% ipython --no-banner

In [1]: import numpy as np

In [2]: from numpy import linalg as LA

In [3]: np.set_printoptions(suppress=True, linewidth=100)

In [4]: def rd(a):
   ...:     return np.round(a, 3) + 0
   ...: 

In [5]: K = np.load("data.npy")

In [6]: print(K)
[[-18.502 -19.174   0.657 -18.354 -39.53 ]
 [-19.435 -19.829   1.307 -19.305 -41.13 ]
 [-20.803 -19.837  -0.605 -18.957 -38.814]
 [-21.428 -19.731  -1.045 -20.756 -40.04 ]
 [-18.128 -18.585   1.482 -20.756 -39.412]
 [-20.08  -20.378  -0.864 -18.696 -39.767]
 [-19.888 -17.888  -0.769 -18.73  -39.89 ]
 [-21.156 -20.034   2.362 -21.32  -38.814]
 [-20.918 -19.307   0.703 -19.828 -39.743]
 [-20.091 -20.399   1.382 -18.954 -39.582]
 [-19.228 -19.86    0.269 -21.059 -40.846]
 [-20.789 -18.741  -0.924 -21.156 -41.504]
 [-18.983 -20.873  -0.373 -19.631 -39.704]
 [-18.555 -20.101   0.457 -21.125 -38.855]
 [-19.189 -18.916  -0.075 -18.211 -39.122]
 [-18.19  -21.138   0.564 -18.577 -39.926]
 [-20.758 -19.581   1.588 -19.355 -39.498]
 [-17.487 -20.656  -0.767 -19.836 -41.08 ]
 [-18.114 -21.937  -0.486 -20.007 -39.506]
 [-18.414 -20.6     0.825 -19.801 -39.439]
 [-18.724 -20.307   1.109 -20.923 -38.988]
 [-19.826 -20.657   1.937 -18.892 -40.313]
 [-19.8   -20.641   2.299 -20.435 -39.843]
 [-19.11  -20.185   0.659 -20.79  -38.639]
 [-19.32  -19.891  -0.052 -20.78  -40.084]
 [-19.067 -21.218  -1.517 -20.011 -39.809]
 [-20.403 -20.872   0.772 -18.272 -39.446]
 [-19.551 -19.851  -0.45  -19.469 -39.643]
 [-19.826 -20.698   2.017 -19.805 -39.329]]

In [7]: print(rd(np.abs(LA.svd(K)[2][-1])))
[0.401 0.592 0.32  0.196 0.59 ]

In [8]: print(np.argsort(-LA.norm(K, axis=0).round(6), kind="stable")[:3])
[4 1 3]

In [9]: E = np.loadtxt("dump.csv", delimiter=",")

In [10]: print(E)
[[7. 0. 0. 0. 0. 0. 0. 0. 0. 0.]
 [8. 1. 0. 0. 0. 0. 0. 0. 0. 0.]
 [3. 5. 9. 0. 0. 0. 0. 0. 0. 0.]
 [4. 9. 4. 0. 0. 0. 0. 0. 0. 0.]
 [9. 2. 1. 0. 4. 0. 0. 0. 0. 0.]
 [0. 9. 4. 7. 3. 2. 0. 0. 0. 0.]
 [4. 8. 9. 5. 5. 1. 7. 0. 0. 0.]
 [9. 2. 2. 9. 6. 0. 0. 4. 0. 0.]
 [9. 1. 4. 3. 3. 0. 9. 6. 6. 0.]
 [1. 6. 7. 6. 8. 8. 2. 0. 0. 5.]]

In [11]: print(np.allclose(E[:-1].T @ LA.lstsq(E[:-1].T, E[-1])[0], E[-1]))
False

In [12]: print(LA.lstsq(E[:-1].T, E[-1])[2])
8

In [13]: print(rd(E @ LA.pinv(E) @ E))
[[7. 0. 0. 0. 0. 0. 0. 0. 0. 0.]
 [8. 1. 0. 0. 0. 0. 0. 0. 0. 0.]
 [3. 5. 9. 0. 0. 0. 0. 0. 0. 0.]
 [4. 9. 4. 0. 0. 0. 0. 0. 0. 0.]
 [9. 2. 1. 0. 4. 0. 0. 0. 0. 0.]
 [0. 9. 4. 7. 3. 2. 0. 0. 0. 0.]
 [4. 8. 9. 5. 5. 1. 7. 0. 0. 0.]
 [9. 2. 2. 9. 6. 0. 0. 4. 0. 0.]
 [9. 1. 4. 3. 3. 0. 9. 6. 6. 0.]
 [1. 6. 7. 6. 8. 8. 2. 0. 0. 5.]]

In [14]: print(np.abs(np.diag(LA.qr(E)[1])) > 1e-9)
[ True  True  True  True  True  True  True  True  True False]

In [15]: print(rd(LA.norm(E, 2) / LA.norm(E)))
0.779

In [16]: m1 = np.loadtxt("x.csv", delimiter=",")

In [17]: print(rd(m1))
[[-0.615  0.391  0.653 -0.206]
 [ 0.41  -0.531  0.548 -0.5  ]
 [-0.41  -0.164 -0.519 -0.732]
 [-0.533 -0.734  0.068  0.415]]

In [18]: # orthonormal columns

In [19]: vec = np.array([-4, 5, -7, 4])

In [20]: print(rd(LA.inv(m1)))
[[-0.615  0.41  -0.41  -0.533]
 [ 0.391 -0.531 -0.164 -0.734]
 [ 0.653  0.548 -0.519  0.068]
 [-0.206 -0.5   -0.732  0.415]]

In [21]: print(rd(LA.norm(vec)), rd(LA.norm(m1 @ vec)))
10.296 10.296

In [22]: print(rd(LA.det(m1)))
-1.0

In [23]: out = np.array([[3, 1, -1], [-1, 3, -1], [3, -3, -2]])

In [24]: W2 = np.array([[1, 3, 5, 5, 2, 2],
    ...:     [0, 0, 4, 3, 1, 1],
    ...:     [1, 4, 1, 4, 2, 3],
    ...:     [1, 3, 4, 3, 5, 4],
    ...:     [0, 5, 3, 3, 4, 0],
    ...:     [2, 3, 2, 4, 1, 2]])

In [25]: J = np.block([[out, np.array([[-1, -1, 0, -2, 0, -1], [2, 2, 2, -1, -2, 1], [-2, 1, -1, 1, 1, 1]])], [np.zeros((6, 3)), W2]])

In [26]: print(J)
[[ 3.  1. -1. -1. -1.  0. -2.  0. -1.]
 [-1.  3. -1.  2.  2.  2. -1. -2.  1.]
 [ 3. -3. -2. -2.  1. -1.  1.  1.  1.]
 [ 0.  0.  0.  1.  3.  5.  5.  2.  2.]
 [ 0.  0.  0.  0.  0.  4.  3.  1.  1.]
 [ 0.  0.  0.  1.  4.  1.  4.  2.  3.]
 [ 0.  0.  0.  1.  3.  4.  3.  5.  4.]
 [ 0.  0.  0.  0.  5.  3.  3.  4.  0.]
 [ 0.  0.  0.  2.  3.  2.  4.  1.  2.]]

In [27]: W1 = np.array([[0, 0, -1, 0],
    ...:     [3, -3, 0, 3],
    ...:     [-3, -2, 3, 0],
    ...:     [3, 3, -2, 3],
    ...:     [1, -1, -2, 1],
    ...:     [1, -2, -3, 3],
    ...:     [3, -2, 3, 2],
    ...:     [3, -3, -1, 3],
    ...:     [2, 2, -2, -3]])

In [28]: beta = np.array([5, 2, 2, 0])

In [29]: H = np.maximum(J @ W1 + beta, 0)

In [30]: print(H)
[[ 0.  1.  0.  0.]
 [20.  5.  0. 12.]
 [ 4.  7.  0.  0.]
 [41.  0.  0. 31.]
 [23.  0.  0. 18.]
 [37.  0.  0. 15.]
 [47.  0.  0. 27.]
 [34.  0.  0. 32.]
 [35.  0.  0. 20.]]

In [31]: W2 = np.array([[-3, 4, -1], [-4, -5, -3], [2, -2, 3], [-2, 4, 5]])

In [32]: print(H @ W2)
[[  -4.   -5.   -3.]
 [-104.  103.   25.]
 [ -40.  -19.  -25.]
 [-185.  288.  114.]
 [-105.  164.   67.]
 [-141.  208.   38.]
 [-195.  296.   88.]
 [-166.  264.  126.]
 [-145.  220.   65.]]

In [33]: print(W1 @ W2)
[[ -2   2  -3]
 [ -3  39  21]
 [ 23  -8  18]
 [-31  13  -3]
 [ -5  17   1]
 [ -7  32  11]
 [  1  24  22]
 [ -5  41  18]
 [-12 -10 -29]]
